In [1]: import numpy as np

In [2]: np.set_printoptions(precision=3, suppress=True, linewidth=200, floatmode="fixed")

In [3]: m1 = np.loadtxt("block10.csv", delimiter=",")

In [4]: m1
Out[4]: 
array([[-1.010,  0.016, -0.373, -1.760,  2.076, -0.600,  0.272],
       [-0.786,  0.153, -2.051,  0.673, -1.755,  0.659, -0.428],
       [-0.263, -0.948,  1.252, -1.219,  0.846, -1.175, -1.697],
       [-1.485, -0.012, -0.316, -1.116,  1.205, -1.774,  0.922],
       [-0.169, -0.796, -0.510, -1.693,  0.220,  0.575, -2.198],
       [-0.862, -0.371, -0.612, -1.697,  0.432,  1.881, -1.069],
       [-2.083,  0.654, -0.574,  0.577, -0.671,  1.231, -1.267],
       [ 1.161,  1.257, -2.150,  0.082, -0.420,  1.019,  0.478],
       [-0.992,  2.026, -1.499,  1.021, -0.730, -0.039, -0.298],
       [-1.913,  0.045, -0.152,  1.104, -1.289, -1.559, -0.069],
       [-1.281, -1.732, -0.345, -1.210, -0.394, -1.186, -1.102],
       [ 0.790, -1.492,  1.290, -1.393,  0.224,  1.578,  0.094],
       [ 0.951,  1.566,  0.544,  1.274,  1.829,  0.478, -0.383],
       [-1.654,  0.511,  2.409,  0.124,  0.121,  0.045,  0.411],
       [-0.415, -0.397, -1.026,  0.293, -1.729,  1.974,  0.804],
       [-0.695, -0.312,  0.810, -0.427, -1.633,  2.127, -0.624],
       [ 0.647, -1.316, -0.519, -2.156, -0.162,  0.799,  1.126],
       [ 0.493, -0.215, -2.406, -0.166,  0.867,  0.389, -1.412],
       [-0.607, -0.563, -1.877, -2.009,  0.282, -0.684, -0.457]])

In [5]: f, r1 = m1[6], m1[8]

In [6]: round(f @ r1, 3)
Out[6]: np.float64(5.66)

In [7]: p = (f @ r1) / (f @ f) * f

In [8]: round(float((r1 - p) @ f), 3)
Out[8]: -0.0

In [9]: p
Out[9]: array([-1.310,  0.411, -0.361,  0.363, -0.422,  0.774, -0.797])

In [10]: round(float(np.linalg.norm(f + r1) ** 2 + np.linalg.norm(f - r1) ** 2), 3)
Out[10]: 36.003
